In [1]: import numpy as np

In [2]: from numpy import linalg as LA

In [3]: np.set_printoptions(precision=1, suppress=True, linewidth=160, sign=" ")

In [4]: tidy = lambda a: np.round(a, 1) + 0

In [5]: Q, _ = LA.qr(np.array([[1.8, 0.5],
   ...:     [-0.1, -0.6],
   ...:     [-0.2, 0.8],
   ...:     [-0.4, -2.1],
   ...:     [-0.9, -0.5],
   ...:     [-1.4, 0.0]]))

In [6]: A = Q @ Q.T

In [7]: tidy(A)
Out[7]: 
array([[ 0.5,  0. , -0.1, -0.1, -0.3, -0.4],
       [ 0. ,  0.1, -0.1,  0.2,  0. ,  0. ],
       [-0.1, -0.1,  0.2, -0.3,  0. ,  0.1],
       [-0.1,  0.2, -0.3,  0.8,  0.1, -0.1],
       [-0.3,  0. ,  0. ,  0.1,  0.1,  0.2],
       [-0.4,  0. ,  0.1, -0.1,  0.2,  0.4]])

In [8]: # projection: eigenvalues are 0 or 1

In [9]: tidy(LA.norm(A) ** 2 / LA.norm(A, 2) ** 2)
Out[9]: np.float64(2.0)

In [10]: tidy(LA.norm(A[5], 1)), tidy(LA.norm(A[5], np.inf))
Out[10]: (np.float64(1.2), np.float64(0.4))

In [11]: E = np.loadtxt("case2.csv", delimiter=",")

In [12]: E
Out[12]: 
array([[ 1.,  0.,  0.,  0.,  0.],
       [-3.,  1.,  0.,  0.,  0.],
       [-3., -2.,  1.,  0.,  0.],
       [ 3.,  2., -1.,  1.,  0.],
       [ 3.,  1.,  2., -1.,  1.]])

In [13]: rng = np.random.default_rng(83409)

In [14]: z = rng.permutation(5)

In [15]: z
Out[15]: array([ 0,  3,  1,  2,  4])

In [16]: other = E[z][:, z]

In [17]: tidy(LA.det(other)), tidy(LA.det(E[z]))
Out[17]: (np.float64(1.0), np.float64(1.0))

In [18]: np.allclose(other, E)
Out[18]: False

In [19]: u, g = E[4], E[0]

In [20]: u @ u
Out[20]: np.float64(16.0)

In [21]: u @ g
Out[21]: np.float64(3.0)

In [22]: p = (u @ g) / (u @ u) * u

In [23]: tidy(LA.norm(u + g) ** 2 + LA.norm(u - g) ** 2)
Out[23]: np.float64(34.0)

In [24]: LA.matrix_rank(np.outer(u, g))
Out[24]: np.int64(1)

In [25]: np.outer(u, g)
Out[25]: 
array([[ 3.,  0.,  0.,  0.,  0.],
       [ 1.,  0.,  0.,  0.,  0.],
       [ 2.,  0.,  0.,  0.,  0.],
       [-1., -0., -0., -0., -0.],
       [ 1.,  0.,  0.,  0.,  0.]])

In [26]: (g - p) @ u
Out[26]: np.float64(0.0)

In [27]: other = E / LA.norm(E, axis=1, keepdims=True)

In [28]: G = other @ other.T

In [29]: tidy(G[3])
Out[29]: array([ 0.8, -0.6, -1. ,  1. ,  0.5])

In [30]: tidy(np.degrees(np.arccos(np.clip(G[3, 4], -1, 1))))
Out[30]: np.float64(58.9)

In [31]: np.argwhere(np.triu(np.abs(G) > 0.95, 1))
Out[31]: array([[ 2,  3]])

In [32]: (np.abs(G) > 0.9).astype(int)
Out[32]: 
array([[ 1,  1,  0,  0,  0],
       [ 1,  1,  0,  0,  0],
       [ 0,  0,  1,  1,  0],
       [ 0,  0,  1,  1,  0],
       [ 0,  0,  0,  0,  1]])

In [33]: mat = np.load("data.npy")

In [34]: mat
Out[34]: 
array([[-7.2, -4.9, -2.8],
       [11.9,  7.9,  6.2],
       [-4.5,  0.4, -5.8]])

In [35]: Q, evecs = LA.qr(mat[:, :1])[0], LA.qr(mat[:, 1:])[0]

In [36]: sig = LA.svd(Q.T @ evecs, compute_uv=False)

In [37]: tidy(np.degrees(np.arccos(sig.clip(0, 1))))
Out[37]: array([ 2.3])

In [38]: (sig > 0.9).sum()
Out[38]: np.int64(1)

In [39]: M = np.array([[3.0, 0.0, 0.0], [0.0, 4.0, 2.0], [0.0, 2.0, 7.0]])

In [40]: # symmetric

In [41]: vec = np.array([0, 0, 1])

In [42]: (M * vec).sum(axis=1)
Out[42]: array([ 0.,  2.,  7.])

In [43]: M @ vec
Out[43]: array([ 0.,  2.,  7.])

In [44]: M @ np.eye(3)[0]
Out[44]: array([ 3.,  0.,  0.])

In [45]: (M @ vec).argmax()
Out[45]: np.int64(2)

In [46]: M @ np.ones(3)
Out[46]: array([ 3.,  6.,  9.])

In [47]: LA.norm(M @ vec) <= LA.norm(M, 2) * LA.norm(vec) + 1e-9
Out[47]: np.True_

In [48]: K = np.loadtxt("m.csv", delimiter=",")

In [49]: tidy(K)
Out[49]: 
array([[ 0.4, -2.4,  9.7],
       [-5.1,  7.9,  3.2],
       [ 5. , -7.6, -4.1],
       [-0.3, -1.3,  9.9],
       [-5.2,  8.4,  1.3],
       [-0.2,  2.1, -9.8],
       [ 4. , -5.2, -7.5],
       [ 4.6, -6.4, -6.1],
       [-0.1, -1.7,  9.8],
       [-5. ,  8.6, -1.4],
       [ 4.9, -8.5,  2.1],
       [ 5.2, -8.1, -2.8],
       [-4.7,  8.4, -2.8],
       [ 1.6, -0.8, -9.8],
       [-3. ,  6.3, -7.1],
       [-1.2,  3.8, -9.2],
       [ 4.4, -8.1,  3.9],
       [ 5. , -8.6,  1.3],
       [ 3.7, -7.2,  5.9],
       [ 5.2, -8.5, -0.9],
       [-3.6,  7.1, -6. ]])

In [50]: W = np.array([[2, 1, 2, 3, 0], [0, 0, 1, 3, 2], [0, 3, 3, 1, 3]])

In [51]: coef = np.array([3, 4, -5, -1, -2])

In [52]: act = np.maximum(K @ W + coef, 0)

In [53]: (act > 0).astype(int)
Out[53]: 
array([[ 1,  1,  1,  1,  1],
       [ 0,  1,  1,  1,  1],
       [ 1,  0,  0,  0,  0],
       [ 1,  1,  1,  1,  1],
       [ 0,  1,  0,  1,  1],
       [ 1,  0,  0,  0,  0],
       [ 1,  0,  0,  0,  0],
       [ 1,  0,  0,  0,  0],
       [ 1,  1,  1,  1,  1],
       [ 0,  0,  0,  1,  1],
       [ 1,  1,  1,  0,  0],
       [ 1,  1,  0,  0,  0],
       [ 0,  0,  0,  1,  1],
       [ 1,  0,  0,  0,  0],
       [ 0,  0,  0,  1,  0],
       [ 1,  0,  0,  0,  0],
       [ 1,  1,  1,  0,  0],
       [ 1,  1,  1,  0,  0],
       [ 1,  1,  1,  0,  1],
       [ 1,  1,  0,  0,  0],
       [ 0,  0,  0,  1,  0]])

In [54]: tidy((act > 0).mean(axis=0))
Out[54]: array([ 0.7,  0.5,  0.4,  0.4,  0.4])

In [55]: cent = np.array([[2, 0], [3, 2], [2, 2], [0, 1], [3, 1]])

In [56]: (act @ cent).round(6).argmax(axis=1)
Out[56]: array([ 0,  0,  0,  0,  0,  0,  0,  0,  0,  0,  0,  0,  0,  0,  1,  0,  0,  0,  0,  0,  1])

In [57]: W @ cent
Out[57]: 
array([[ 11,   9],
       [  8,   7],
       [ 24,  16]])

In [58]: cen = K - K.mean(axis=0)

In [59]: evecs = LA.svd(cen)[2][:2]

In [60]: other = cen - cen @ evecs.T @ evecs

In [61]: LA.norm(other, axis=1).round(6).argmax()
Out[61]: np.int64(0)

In [62]: tidy(np.diag(evecs.T @ evecs))
Out[62]: array([ 0.3,  0.7,  1. ])

In [63]: tidy(other.std(axis=0))
Out[63]: array([ 0.,  0.,  0.])

In [64]: tidy(np.cov(cen @ evecs.T, rowvar=False))
Out[64]: 
array([[ 63.1,   0. ],
       [  0. ,  39.2]])

In [65]: left, sig, Vt = LA.svd(K)

In [66]: np.argmax(sig[:-1] / (sig[1:] + 1e-6)) + 1
Out[66]: np.int64(2)

In [67]: other = left[:, :2] @ np.diag(sig[:2]) @ Vt[:2]

In [68]: tidy(other)
Out[68]: 
array([[ 0.4, -2.4,  9.7],
       [-5.1,  7.9,  3.2],
       [ 5. , -7.6, -4.1],
       [-0.3, -1.3,  9.9],
       [-5.2,  8.4,  1.3],
       [-0.2,  2.1, -9.8],
       [ 4. , -5.2, -7.5],
       [ 4.6, -6.4, -6.1],
       [-0.1, -1.7,  9.8],
       [-5. ,  8.6, -1.4],
       [ 4.9, -8.5,  2.1],
       [ 5.2, -8.1, -2.8],
       [-4.7,  8.4, -2.8],
       [ 1.6, -0.8, -9.8],
       [-3. ,  6.3, -7.1],
       [-1.2,  3.8, -9.2],
       [ 4.4, -8.1,  3.9],
       [ 5. , -8.6,  1.3],
       [ 3.7, -7.2,  5.9],
       [ 5.2, -8.5, -0.9],
       [-3.6,  7.1, -6. ]])

In [69]: tidy(LA.norm(K - other) / LA.norm(K))
Out[69]: np.float64(0.0)

In [70]: other = K / np.sqrt((K ** 2).mean(axis=1, keepdims=True))

In [71]: tidy(LA.norm(other, axis=1))
Out[71]: array([ 1.7,  1.7,  1.7,  1.7,  1.7,  1.7,  1.7,  1.7,  1.7,  1.7,  1.7,  1.7,  1.7,  1.7,  1.7,  1.7,  1.7,  1.7,  1.7,  1.7,  1.7])

In [72]: LA.matrix_rank(other) == LA.matrix_rank(K)
Out[72]: np.True_
